% python3 -q
>>> import numpy as np
>>> np.set_printoptions(precision=2, suppress=True, linewidth=120, sign=" ")
>>> tidy = lambda a: np.round(a, 2) + 0
>>> other = np.array([[1, -6], [6, -3], [-7, 9]])
>>> arr = np.kron(np.eye(3, dtype=int), other)
>>> print(arr)
[[ 1 -6  0  0  0  0]
 [ 6 -3  0  0  0  0]
 [-7  9  0  0  0  0]
 [ 0  0  1 -6  0  0]
 [ 0  0  6 -3  0  0]
 [ 0  0 -7  9  0  0]
 [ 0  0  0  0  1 -6]
 [ 0  0  0  0  6 -3]
 [ 0  0  0  0 -7  9]]
>>> x0 = np.array([-1, -1, 9, 5, 8, 4])
>>> print(arr @ x0)
[  5  -3  -2 -21  39 -18 -16  36 -20]
>>> print(np.sign((arr @ x0).round(6)))
[ 1 -1 -1 -1  1 -1 -1  1 -1]
>>> print(arr @ (2 * x0))
[ 10  -6  -4 -42  78 -36 -32  72 -40]
>>> print((arr * x0).sum(axis=1))
[  5  -3  -2 -21  39 -18 -16  36 -20]
>>> other = arr / np.linalg.norm(arr, axis=1, keepdims=True)
>>> gram = other @ other.T
>>> print((np.abs(gram) > 0.9).astype(int))
[[ 1  0  0  0  0  0  0  0  0]
 [ 0  1  1  0  0  0  0  0  0]
 [ 0  1  1  0  0  0  0  0  0]
 [ 0  0  0  1  0  0  0  0  0]
 [ 0  0  0  0  1  1  0  0  0]
 [ 0  0  0  0  1  1  0  0  0]
 [ 0  0  0  0  0  0  1  0  0]
 [ 0  0  0  0  0  0  0  1  1]
 [ 0  0  0  0  0  0  0  1  1]]
>>> print(tidy(gram[3]))
[ 0.    0.    0.    1.    0.59 -0.88  0.    0.    0.  ]
>>> x0 = np.array([4, 2, 8, 1, 6, 4])
>>> y = arr @ x0
>>> print(y)
[ -8  18 -10   2  45 -47 -18  24  -6]
>>> rng = np.random.default_rng(1086)
>>> y = y + 0.02 * rng.normal(size=9)
>>> print(tidy(y))
[ -7.98  17.99 -10.01   2.02  45.02 -46.97 -18.01  24.02  -5.96]
>>> beta, *_ = np.linalg.lstsq(arr, y)
>>> print([round(float(np.linalg.norm(np.linalg.solve(arr.T @ arr + lam * np.eye(6), arr.T @ y))), 2) for lam in (0, 1, 10, 100)])
[11.71, 11.13, 7.96, 3.27]
>>> print(tidy(beta))
[ 4.  2.  8.  1.  6.  4.]
>>> print(beta.round())
[ 4.  2.  8.  1.  6.  4.]
>>> P = arr @ np.linalg.solve(arr.T @ arr, arr.T)
>>> print(tidy(np.linalg.eigvalsh(P)))
[ 0.  0.  0.  1.  1.  1.  1.  1.  1.]
>>> print(np.linalg.matrix_rank(np.eye(9) - P))
3
>>> print(tidy(P))
[[ 0.67 -0.33 -0.33  0.    0.    0.    0.    0.    0.  ]
 [-0.33  0.67 -0.33  0.    0.    0.    0.    0.    0.  ]
 [-0.33 -0.33  0.67  0.    0.    0.    0.    0.    0.  ]
 [ 0.    0.    0.    0.67 -0.33 -0.33  0.    0.    0.  ]
 [ 0.    0.    0.   -0.33  0.67 -0.33  0.    0.    0.  ]
 [ 0.    0.    0.   -0.33 -0.33  0.67  0.    0.    0.  ]
 [ 0.    0.    0.    0.    0.    0.    0.67 -0.33 -0.33]
 [ 0.    0.    0.    0.    0.    0.   -0.33  0.67 -0.33]
 [ 0.    0.    0.    0.    0.    0.   -0.33 -0.33  0.67]]
>>> print(tidy(np.diag(P)))
[ 0.67  0.67  0.67  0.67  0.67  0.67  0.67  0.67  0.67]
>>> A = np.loadtxt("test19.csv", delimiter=",")
>>> print(A)
[[-0.04 -0.81  1.83]
 [ 2.49  1.98  6.29]
 [ 1.43  0.66  4.47]
 [-2.29  2.1  -4.27]
 [-0.96 -1.23 -0.01]
 [-1.98 -6.96  0.03]
 [ 0.64  2.88  1.86]
 [-0.03 -3.47  2.92]
 [-0.39 -2.23  1.63]
 [-1.17 -2.74  0.12]
 [-1.85  1.81 -3.2 ]
 [ 1.55 -4.32  6.74]
 [ 0.04 10.46 -2.51]
 [-3.    2.83 -6.13]
 [-0.14  1.91  0.52]
 [ 1.07  0.72  3.66]
 [ 0.11 -1.43  2.41]
 [ 0.38 -1.29  2.96]
 [-1.28 -3.26  0.1 ]
 [-0.39 -3.08  1.97]
 [ 2.18 -0.72  6.69]
 [ 0.34 -3.26  3.66]
 [ 1.71  0.28  5.25]
 [-1.86  2.28 -3.39]
 [ 0.05 -0.78  2.01]
 [-2.62 -4.58 -2.32]
 [-0.27  0.47  0.81]]
>>> P = A @ np.linalg.solve(A.T @ A, A.T)
>>> print(np.allclose(P @ P, P))
True
>>> print(tidy(np.linalg.eigvalsh(P)))
[ 0.  0.  0.  0.  0.  0.  0.  0.  0.  0.  0.  0.  0.  0.  0.  0.  0.  0.  0.  0.  0.  0.  0.  0.  1.  1.  1.]
>>> print(tidy(np.trace(P)))
3.0
>>> print(tidy(P @ A[:, 2]))
[ 1.83  6.29  4.47 -4.27 -0.01  0.03  1.86  2.92  1.63  0.12 -3.2   6.74 -2.51 -6.13  0.52  3.66  2.41  2.96  0.1
  1.97  6.69  3.66  5.25 -3.39  2.01 -2.32  0.81]
>>> x0 = np.array([-1, 6, 5])
>>> h = np.maximum(A @ x0, 0)
>>> print(np.flatnonzero(h > 1e-9))
[  0   1   2   6  11  12  14  15  16  17  20  22  24  26]
>>> gram = np.cov(A, rowvar=False)
>>> print(np.argsort(-A.std(axis=0).round(6), kind="stable"))
[ 1  2  0]
>>> print(tidy(np.corrcoef(A[:, 1], A[:, 2])[0, 1]))
-0.31
>>> print(tidy(np.corrcoef(A.T)))
[[ 1.    0.09  0.92]
 [ 0.09  1.   -0.31]
 [ 0.92 -0.31  1.  ]]
>>> print(tidy(np.polyfit(A[:, 1], A[:, 2], 1)))
[-0.31  1.13]
>>> print(np.median(A, axis=0))
[-0.04 -0.78  1.83]
>>> Xs = A - A.mean(axis=0)
>>> V = np.linalg.svd(Xs)[2][:2]
>>> other = Xs - Xs @ V.T @ V
>>> print(np.linalg.norm(other, axis=1).round(6).argmax())
23
>>> print(tidy((Xs @ V.T).std(axis=0)))
[ 3.85  2.97]
>>> print(tidy(np.cov(Xs @ V.T, rowvar=False)))
[[ 15.42   0.  ]
 [  0.     9.16]]
>>> print(tidy(other.std(axis=0)))
[ 0.  0.  0.]
>>> E = np.load("a.npy")
>>> print(E)
[[  3   1   0]
 [  1   2   3]
 [  2   0   2]
 [  8  11  15]]
>>> def softmax(z):
...     e = np.exp(z - z.max(axis=-1, keepdims=True))
...     return e / e.sum(axis=-1, keepdims=True)
... 
>>> print(tidy(softmax(E[2] + 5)))
[ 0.47  0.06  0.47]
>>> print(tidy(softmax(E[2])))
[ 0.47  0.06  0.47]
>>> print(tidy(softmax(10 * E[2])))
[ 0.5  0.   0.5]
>>> print(tidy(softmax(E).sum(axis=1)))
[ 1.  1.  1.  1.]
>>> S = E @ E.T / np.sqrt(3)
>>> print(softmax(S).round(6).argmax(axis=1))
[ 3  3  3  3]
>>> other = np.array([[-2, -2, 0], [3, 0, 2]])
>>> basis = np.kron(other, E)
>>> print(tidy(np.linalg.norm(basis, 2)), tidy(np.linalg.norm(other, 2) * np.linalg.norm(E, 2)))
85.69 85.69
>>> print(np.linalg.matrix_rank(basis))
6
